% ipython --no-banner

In [1]: import numpy as np

In [2]: np.set_printoptions(precision=2, suppress=True, linewidth=100, legacy="1.25")

In [3]: def tidy(a):
   ...:     return np.round(a, 2) + 0
   ...: 

In [4]: J = np.load("w.npy")

In [5]: J
Out[5]: 
array([[ 1, -1, -1,  1, -1,  1,  1, -1],
       [ 1,  1,  1,  1,  1,  1,  1,  1],
       [ 1,  1,  1,  1, -1, -1, -1, -1],
       [ 1, -1,  1, -1, -1,  1, -1,  1],
       [ 1,  1, -1, -1, -1, -1,  1,  1]])

In [6]: ang = np.radians(120)

In [7]: r_ = np.eye(8)

In [8]: r_[5, 5] = r_[1, 1] = np.cos(ang)

In [9]: r_[5, 1], r_[1, 5] = -np.sin(ang), np.sin(ang)

In [10]: tidy(r_)
Out[10]: 
array([[ 1.  ,  0.  ,  0.  ,  0.  ,  0.  ,  0.  ,  0.  ,  0.  ],
       [ 0.  , -0.5 ,  0.  ,  0.  ,  0.  ,  0.87,  0.  ,  0.  ],
       [ 0.  ,  0.  ,  1.  ,  0.  ,  0.  ,  0.  ,  0.  ,  0.  ],
       [ 0.  ,  0.  ,  0.  ,  1.  ,  0.  ,  0.  ,  0.  ,  0.  ],
       [ 0.  ,  0.  ,  0.  ,  0.  ,  1.  ,  0.  ,  0.  ,  0.  ],
       [ 0.  , -0.87,  0.  ,  0.  ,  0.  , -0.5 ,  0.  ,  0.  ],
       [ 0.  ,  0.  ,  0.  ,  0.  ,  0.  ,  0.  ,  1.  ,  0.  ],
       [ 0.  ,  0.  ,  0.  ,  0.  ,  0.  ,  0.  ,  0.  ,  1.  ]])

In [11]: out = J @ r_.T

In [12]: tidy(np.abs(out - J).max(axis=0))
Out[12]: array([0.  , 2.37, 0.  , 0.  , 0.  , 2.37, 0.  , 0.  ])

In [13]: tidy(np.linalg.svd(J, compute_uv=False)), tidy(np.linalg.svd(out, compute_uv=False))
Out[13]: (array([2.83, 2.83, 2.83, 2.83, 2.83]), array([2.83, 2.83, 2.83, 2.83, 2.83]))

In [14]: np.allclose(np.linalg.norm(J, axis=1), np.linalg.norm(out, axis=1))
Out[14]: True

In [15]: np.allclose(J @ J.T, out @ out.T)
Out[15]: True

In [16]: tidy(np.linalg.det(r_)), np.trace(r_)
Out[16]: (1.0, 5.0)

In [17]: J.mean(axis=0)
Out[17]: array([ 1. ,  0.2,  0.2,  0.2, -0.6,  0.2,  0.2,  0.2])

In [18]: tidy(np.linalg.svd(J, compute_uv=False))
Out[18]: array([2.83, 2.83, 2.83, 2.83, 2.83])

In [19]: tidy(np.linalg.norm(J))
Out[19]: 6.32

In [20]: J.sum(axis=1)
Out[20]: array([0, 8, 0, 0, 0])

In [21]: x0 = np.array([-1, 3, 2, -2, -1, 1, -3, 3])

In [22]: h1 = np.maximum(J @ x0, 0)

In [23]: tidy(np.tanh(J @ x0))
Out[23]: array([-1.  ,  0.96,  0.96,  1.  ,  0.96])

In [24]: np.maximum(J @ (3 * x0), 0)
Out[24]: array([ 0,  6,  6, 24,  6])

In [25]: np.flatnonzero(h1 > 1e-9)
Out[25]: array([1, 2, 3, 4])

In [26]: np.maximum(J @ x0, 0) - np.maximum(-J @ x0, 0)
Out[26]: array([-12,   2,   2,   8,   2])

In [27]: out = np.array([[9, -2, -2],
    ...:     [-1, -9, -1],
    ...:     [7, 5, -3],
    ...:     [5, 9, 6],
    ...:     [7, -5, -7],
    ...:     [-1, -9, 5],
    ...:     [-3, 7, -1],
    ...:     [9, -6, 3]])

In [28]: np.vstack([J, out.T]).shape
Out[28]: (8, 8)

In [29]: np.linalg.matrix_rank(J @ out)
Out[29]: 3

In [30]: X = np.loadtxt("block10.csv", delimiter=",")

In [31]: tidy(X)
Out[31]: 
array([[ -3.24,  -9.42, -15.23,   8.78, -11.02,  -4.1 ],
       [ -3.15,  -9.12, -14.89,   8.63, -10.67,  -3.88],
       [ -2.78,  -7.83, -13.43,   7.97,  -9.17,  -2.96],
       [ -2.44,  -6.6 , -11.99,   7.29,  -7.73,  -2.12],
       [ -2.09,  -5.32, -10.42,   6.53,  -6.22,  -1.27],
       [ -1.53,  -3.16,  -7.55,   5.04,  -3.65,   0.04],
       [ -1.04,  -1.16,  -4.3 ,   3.19,  -1.19,   0.96],
       [ -0.92,  -0.71,  -3.38,   2.61,  -0.63,   1.06],
       [ -0.91,  -0.66,  -3.28,   2.54,  -0.57,   1.06],
       [ -0.85,  -0.45,  -2.77,   2.2 ,  -0.31,   1.06],
       [ -0.74,  -0.14,  -1.84,   1.54,   0.08,   0.96],
       [ -0.5 ,   0.04,  -0.66,   0.61,   0.27,   0.52],
       [ -0.23,   0.01,  -0.17,   0.17,   0.13,   0.16],
       [ -0.09,   0.  ,  -0.05,   0.05,   0.05,   0.05],
       [  0.23,   0.01,   0.08,  -0.08,  -0.1 ,  -0.08],
       [  0.34,   0.03,   0.11,  -0.1 ,  -0.14,  -0.1 ],
       [  1.07,   0.24,   0.15,  -0.1 ,  -0.27,   0.01],
       [  1.58,   0.47,   0.13,  -0.01,  -0.25,   0.22],
       [  1.97,   0.69,   0.11,   0.08,  -0.2 ,   0.45],
       [  2.73,   1.18,   0.06,   0.28,  -0.01,   0.97],
       [  2.99,   1.37,   0.05,   0.36,   0.07,   1.17],
       [  7.43,   5.32,   0.07,   1.83,   2.55,   5.62],
       [ 10.96,   9.1 ,   0.39,   3.03,   5.32,   9.86],
       [ 12.12,  10.41,   0.53,   3.42,   6.33,  11.33],
       [ 13.93,  12.53,   0.81,   4.03,   7.98,  13.7 ],
       [ 15.07,  13.89,   1.  ,   4.4 ,   9.06,  15.21],
       [ 17.78,  17.2 ,   1.52,   5.29,  11.72,  18.9 ],
       [ 19.32,  19.14,   1.85,   5.78,  13.29,  21.05],
       [ 19.8 ,  19.74,   1.95,   5.94,  13.79,  21.71]])

In [32]: # rows and columns are dependent

In [33]: np.count_nonzero(X)
Out[33]: 174

In [34]: tidy(X.mean(axis=0))
Out[34]: array([ 3.68,  2.3 , -2.8 ,  3.15,  0.64,  3.85])

In [35]: def softmax(z):
    ...:     e = np.exp(z - z.max(axis=-1, keepdims=True))
    ...:     return e / e.sum(axis=-1, keepdims=True)
    ...: 

In [36]: tidy(softmax(X).sum(axis=1))
Out[36]: 
array([1., 1., 1., 1., 1., 1., 1., 1., 1., 1., 1., 1., 1., 1., 1., 1., 1., 1., 1., 1., 1., 1., 1.,
       1., 1., 1., 1., 1., 1.])

In [37]: tidy(softmax(X[17] + -2))
Out[37]: array([0.46, 0.15, 0.11, 0.09, 0.07, 0.12])

In [38]: att = X @ X.T / np.sqrt(6)

In [39]: softmax(att).round(6).argmax(axis=1)
Out[39]: 
array([ 0,  0,  0,  0,  0,  0,  0,  0,  0,  0,  0,  0,  0,  0, 28, 28, 28, 28, 28, 28, 28, 28, 28,
       28, 28, 28, 28, 28, 28])

In [40]: tidy(softmax(att)[17] @ X)
Out[40]: array([19.4 , 19.24,  1.87,  5.81, 13.38, 21.16])

In [41]: Xs = X - X.mean(axis=0)

In [42]: V = np.linalg.svd(Xs)[2][:3]

In [43]: out = Xs - Xs @ V.T @ V

In [44]: np.linalg.norm(out, axis=1).round(6).argmax()
Out[44]: 0

In [45]: r = np.linalg.matrix_rank(X)

In [46]: r
Out[46]: 3

In [47]: null = np.linalg.svd(X)[2][r:].T

In [48]: np.linalg.matrix_rank(X.T @ X), np.linalg.matrix_rank(X @ X.T)
Out[48]: (3, 3)

In [49]: [int(np.linalg.matrix_rank(np.delete(X, i, axis=0))) for i in range(29)]
Out[49]: 
[3,
 3,
 3,
 3,
 3,
 3,
 3,
 3,
 3,
 3,
 3,
 3,
 3,
 3,
 3,
 3,
 3,
 3,
 3,
 3,
 3,
 3,
 3,
 3,
 3,
 3,
 3,
 3,
 3]

In [50]: C = X[[11, 1]].astype(float)

In [51]: for _ in range(6):
    ...:     lab = np.linalg.norm(X[:, None] - C, axis=-1).argmin(axis=1)
    ...:     C = np.array([X[lab == j].mean(axis=0) for j in range(2)])
    ...: 

In [52]: lab
Out[52]: array([1, 1, 1, 1, 1, 1, 0, 0, 0, 0, 0, 0, 0, 0, 0, 0, 0, 0, 0, 0, 0, 0, 0, 0, 0, 0, 0, 0, 0])

In [53]: tidy(C)
Out[53]: 
array([[  5.31,   4.71,  -0.33,   2.05,   2.91,   5.47],
       [ -2.54,  -6.91, -12.25,   7.37,  -8.08,  -2.38]])

In [54]: A = np.loadtxt("run18.csv", delimiter=",")

In [55]: A
Out[55]: 
array([[ 0.,  0.,  2.,  0.,  0.,  0.,  0.,  0.,  0.],
       [ 0.,  0.,  0.,  0.,  0.,  0.,  0.,  0.,  3.],
       [ 0.,  0.,  0.,  0.,  0.,  0.,  0.,  0.,  0.],
       [ 0.,  3.,  0.,  0.,  0.,  0.,  0.,  0.,  0.],
       [-1.,  0.,  0.,  0.,  0.,  0.,  0.,  0.,  0.],
       [ 0.,  0.,  0.,  0., -1.,  0.,  0.,  0.,  0.],
       [ 0.,  0.,  0.,  0.,  0.,  0.,  0.,  2.,  0.],
       [ 0.,  0.,  0.,  0.,  0.,  0., -3.,  0.,  0.],
       [ 0.,  0.,  0.,  0.,  0.,  1.,  0.,  0.,  0.]])

In [56]: # splits into 2 blocks

In [57]: G = J.T @ J

In [58]: tidy(np.linalg.eigvalsh(G)[::-1])
Out[58]: array([8., 8., 8., 8., 8., 0., 0., 0.])

In [59]: tidy(np.linalg.svd(J, compute_uv=False) ** 2)
Out[59]: array([8., 8., 8., 8., 8.])

In [60]: (J @ J.T).shape
Out[60]: (5, 5)

In [61]: np.trace(G), (J ** 2).sum()
Out[61]: (40, 40)

In [62]: np.linalg.matrix_rank(G)
Out[62]: 5
